% python3 -q
>>> import numpy as np
>>> np.set_printoptions(precision=2, suppress=True, linewidth=160)
>>> E = np.load("case16.npy")
>>> E
array([[  1,  -1,   1,  -1],
       [  1,   0,   0,   0],
       [  1,   1,   1,   1],
       [  1,   2,   4,   8],
       [  1,   3,   9,  27],
       [  1,   4,  16,  64],
       [  1,   5,  25, 125],
       [  1,   6,  36, 216]])
>>> # column 3 is much longer than the rest
>>> G = E.T @ E
>>> np.diag(G)
array([    8,    92,  2276, 67172])
>>> np.trace(G), (E ** 2).sum()
(np.int64(69548), np.int64(69548))
>>> np.linalg.svd(E, compute_uv=False) ** 2
array([69470.09,    72.68,     3.06,     2.17])
>>> np.linalg.matrix_rank(G)
np.int64(4)
>>> np.allclose(G, G.T)
True
>>> W0 = np.load("m.npy")
>>> W0
array([[ 5, -4, -5,  6,  4],
       [ 6,  0, -6,  6,  0],
       [ 2,  2, -2,  2,  0],
       [ 0,  0,  0,  0,  0],
       [ 3,  3, -4,  4, -1],
       [ 0, -3, -1,  2,  3],
       [ 0,  0,  0,  0,  0],
       [ 4, -4, -3,  3,  1],
       [ 1,  1, -2,  2, -1],
       [ 3, -6, -3,  4,  4],
       [ 2,  2, -2,  2,  0],
       [ 6, -3, -7,  8,  3],
       [ 4, -2, -4,  4,  0],
       [ 0,  0,  0,  0,  0],
       [ 2,  2, -2,  2,  0]])
>>> G = np.cov(W0, rowvar=False)
>>> np.round(np.corrcoef(W0[:, 2], W0[:, 4])[0, 1], 2)
np.float64(-0.34)
>>> print(G.shape)
(5, 5)
>>> np.round(np.linalg.eigvalsh(G)[::-1], 2) + 0
array([17.06,  7.07,  0.75,  0.18,  0.  ])
>>> np.corrcoef(W0.T)
array([[ 1.  , -0.34, -0.97,  0.94,  0.33],
       [-0.34,  1.  ,  0.28, -0.4 , -0.85],
       [-0.97,  0.28,  1.  , -0.98, -0.34],
       [ 0.94, -0.4 , -0.98,  1.  ,  0.49],
       [ 0.33, -0.85, -0.34,  0.49,  1.  ]])
>>> Xs = W0 - W0.mean(axis=0)
>>> left, sig, VT = np.linalg.svd(Xs, full_matrices=False)
>>> np.linalg.matrix_rank(Xs)
np.int64(4)
>>> (np.sign(left[:, 0]) == np.sign(left[0, 0])).astype(int)
array([1, 1, 0, 0, 0, 0, 0, 1, 0, 1, 0, 1, 1, 0, 0])
>>> print(VT[0] * np.sign(VT[0, np.abs(VT[0]).argmax()]))
[ 0.47 -0.43 -0.47  0.54  0.28]
>>> print(np.abs(VT[0]).argmax())
3
>>> np.abs(left[:, 0]).argmax()
np.int64(11)
>>> idx = W0[:, 1] > np.median(W0[:, 1])
>>> r0 = W0[idx].mean(axis=0) - W0[~idx].mean(axis=0)
>>> r0
array([-0.8,  4.2,  0.5, -0.9, -1.9])
>>> ((W0 - W0.mean(axis=0)) @ r0 > 0).astype(int)
array([0, 0, 1, 1, 1, 0, 1, 0, 1, 0, 1, 0, 0, 1, 1])
>>> A = np.loadtxt("layer18.csv", delimiter=",")
>>> print(A)
[[ 0. -2. -3. -1.  3. -1.  2. -2.]
 [ 0.  0.  3. -1. -2. -3. -3.  3.]
 [ 0.  0.  0.  3.  0.  2.  2. -3.]
 [ 0.  0.  0.  0. -1.  1. -1. -3.]
 [ 0.  0.  0.  0.  0. -2. -2. -3.]
 [ 0.  0.  0.  0.  0.  0.  2.  1.]
 [ 0.  0.  0.  0.  0.  0.  0. -2.]
 [ 0.  0.  0.  0.  0.  0.  0.  0.]]
>>> # rank 7
>>> np.allclose(A[:-1].T @ np.linalg.lstsq(A[:-1].T, A[-1])[0], A[-1])
True
>>> np.round(A @ np.linalg.pinv(A) @ A, 2) + 0
array([[ 0., -2., -3., -1.,  3., -1.,  2., -2.],
       [ 0.,  0.,  3., -1., -2., -3., -3.,  3.],
       [ 0.,  0.,  0.,  3.,  0.,  2.,  2., -3.],
       [ 0.,  0.,  0.,  0., -1.,  1., -1., -3.],
       [ 0.,  0.,  0.,  0.,  0., -2., -2., -3.],
       [ 0.,  0.,  0.,  0.,  0.,  0.,  2.,  1.],
       [ 0.,  0.,  0.,  0.,  0.,  0.,  0., -2.],
       [ 0.,  0.,  0.,  0.,  0.,  0.,  0.,  0.]])
